% ipython --no-banner

In [1]: import numpy as np

In [2]: np.set_printoptions(precision=2, suppress=True, linewidth=100, legacy="1.25")

In [3]: rd = lambda a: np.round(a, 2) + 0

In [4]: F = np.loadtxt("sample16.csv", delimiter=",")

In [5]: print(F)
[[ 0.54  0.74 -0.25 -0.17 -0.95  1.  ]
 [-0.43 -0.53  0.66 -0.93 -0.15 -0.99]
 [ 0.43 -0.88  0.94 -1.   -0.92 -0.92]
 [ 0.83 -0.81  0.66 -1.    0.94 -0.99]
 [ 0.84 -0.8  -0.04 -0.88 -0.9   0.9 ]
 [ 1.   -0.99 -0.78 -0.56 -0.07  0.05]
 [-0.14  0.43  0.    0.26  0.88 -0.65]
 [ 0.41  0.55  0.31 -0.88 -0.16  0.98]
 [-0.99  1.    0.74  0.68  0.95 -0.35]
 [ 0.93 -1.   -0.58 -0.18 -0.95 -0.91]
 [ 1.   -0.99 -0.26 -1.   -0.97  0.98]
 [-1.    0.99  0.64  0.93 -0.06 -0.62]
 [ 1.   -0.88 -0.99  1.    0.9   1.  ]
 [ 0.99 -0.99 -0.8  -0.45 -0.96  0.99]
 [ 0.89 -0.1  -0.73  0.65 -0.95  1.  ]
 [ 1.   -0.87 -0.73 -0.97  0.79  1.  ]
 [ 1.   -1.   -1.    1.   -0.99  1.  ]
 [-1.    0.91  0.99 -0.99  0.98 -1.  ]
 [-0.09 -0.25 -0.13  0.46  0.45 -0.85]
 [ 0.98  0.52 -0.99  1.   -0.52  1.  ]
 [ 0.87 -0.85 -0.69  0.6  -0.88  0.93]
 [-0.9   0.95  0.09  0.91  0.94 -0.56]
 [-0.99  0.62  0.89 -0.53  0.79 -1.  ]
 [-0.78  0.8  -0.22  0.93 -0.52  0.88]
 [ 0.99 -0.68 -0.92  0.91 -0.54  1.  ]
 [ 0.99 -0.98 -0.93  0.89 -0.31  0.81]
 [-1.    0.84  0.9  -0.01  0.65 -1.  ]]

In [6]: O, V = np.linalg.qr(F[:, :5])[0], np.linalg.qr(F[:, 5:])[0]

In [7]: sig = np.linalg.svd(O.T @ V, compute_uv=False)

In [8]: print(rd(sig))
[0.85]

In [9]: print((sig > 0.9).sum())
0

In [10]: Xc = (F - F.mean(axis=0)) / F.std(axis=0)

In [11]: print(rd(Xc.std(axis=0)))
[1. 1. 1. 1. 1. 1.]

In [12]: print(np.argwhere(np.abs(Xc) > 2))
[]

In [13]: coef = np.linalg.lstsq(np.delete(Xc, 5, axis=1), Xc[:, 5])[0]

In [14]: print(rd(coef))
[ 0.41  0.52 -0.69 -0.14 -0.22]

In [15]: Xc = F - F.mean(axis=0)

In [16]: V = np.linalg.svd(Xc)[2][:4]

In [17]: B = Xc - Xc @ V.T @ V

In [18]: print(rd(np.cov(Xc @ V.T, rowvar=False)))
[[2.18 0.   0.   0.  ]
 [0.   0.91 0.   0.  ]
 [0.   0.   0.41 0.  ]
 [0.   0.   0.   0.3 ]]
